% ipython --no-banner

In [1]: import numpy as np

In [2]: np.set_printoptions(suppress=True, linewidth=100)

In [3]: def tidy(a):
   ...:     return np.round(a, 2) + 0
   ...: 

In [4]: data = np.loadtxt("mat.csv", delimiter=",")

In [5]: data
Out[5]: 
array([[ 0.,  0.,  0.,  1.,  3.,  3.,  2.],
       [ 3.,  0.,  0., 10.,  0.,  0.,  0.],
       [ 0.,  0.,  1.,  0.,  0.,  4.,  4.],
       [ 0.,  0.,  0.,  1., 11.,  3.,  3.],
       [ 0.,  0.,  0.,  2.,  4.,  1.,  3.],
       [ 0.,  0.,  0.,  0., 14.,  6.,  3.],
       [ 0.,  1.,  0.,  0.,  6.,  6.,  2.],
       [ 0.,  0.,  0.,  0., 13.,  5.,  8.],
       [ 7.,  0.,  0.,  8., 14.,  1.,  0.],
       [ 0.,  0.,  5.,  0.,  4., 12., 16.],
       [ 0.,  0.,  0.,  0., 12.,  7.,  7.],
       [ 0.,  0.,  0.,  0.,  7.,  6.,  4.],
       [ 1.,  0.,  0.,  6.,  0.,  0.,  0.],
       [ 0.,  0.,  0.,  0., 10.,  6., 10.],
       [ 1.,  0.,  0.,  7.,  3.,  0.,  0.],
       [ 0.,  0.,  0.,  0., 18., 15.,  8.],
       [ 0.,  0.,  0.,  0., 19., 11.,  8.],
       [ 1.,  0.,  0.,  6., 10.,  0.,  0.],
       [ 0.,  0.,  0.,  0., 15., 10.,  7.],
       [ 0.,  0.,  0.,  0.,  3.,  5.,  3.],
       [ 0.,  0.,  2.,  0.,  7.,  3., 10.],
       [ 0.,  0.,  0.,  1., 11.,  3.,  3.],
       [ 0.,  0.,  1.,  1.,  0.,  2.,  3.],
       [ 1.,  0.,  0.,  7.,  3.,  0.,  0.],
       [ 0.,  0.,  0.,  1.,  5.,  1.,  5.],
       [ 1.,  0.,  0.,  6., 10.,  0.,  0.],
       [ 0.,  0.,  0.,  0.,  7.,  4.,  3.],
       [ 0.,  0.,  1.,  0.,  6.,  9., 11.],
       [ 0.,  1.,  0.,  2.,  0.,  2.,  1.],
       [ 0.,  0.,  0.,  0., 19.,  9.,  7.],
       [ 3.,  0.,  0., 10.,  0.,  0.,  0.],
       [ 0.,  0.,  4.,  0.,  3., 10., 13.],
       [ 0.,  0.,  0.,  0., 16., 14., 11.],
       [ 0.,  0.,  0.,  0., 14., 12.,  6.],
       [ 0.,  0.,  0.,  0.,  9.,  2.,  6.],
       [ 0.,  0.,  4.,  0.,  3.,  8., 12.],
       [ 0.,  0.,  0.,  1., 11.,  3.,  3.],
       [ 0.,  0.,  0.,  0., 19., 13.,  9.]])

In [6]: # row 21 repeats row 3

In [7]: Z = data[[17, 6]].astype(float)

In [8]: for _ in range(5):
   ...:     z = np.linalg.norm(data[:, None] - Z, axis=-1).argmin(axis=1)
   ...:     Z = np.array([data[z == j].mean(axis=0) for j in range(2)])
   ...: 

In [9]: z
Out[9]: 
array([0, 0, 0, 1, 0, 1, 0, 1, 0, 1, 1, 1, 0, 1, 0, 1, 1, 0, 1, 0, 1, 1, 0, 0, 0, 0, 0, 1, 0, 1, 0,
       1, 1, 1, 1, 1, 1, 1])

In [10]: np.bincount(z)
Out[10]: array([17, 21])

In [11]: np.abs(Z[1] - Z[0]).argmax()
Out[11]: np.int64(4)
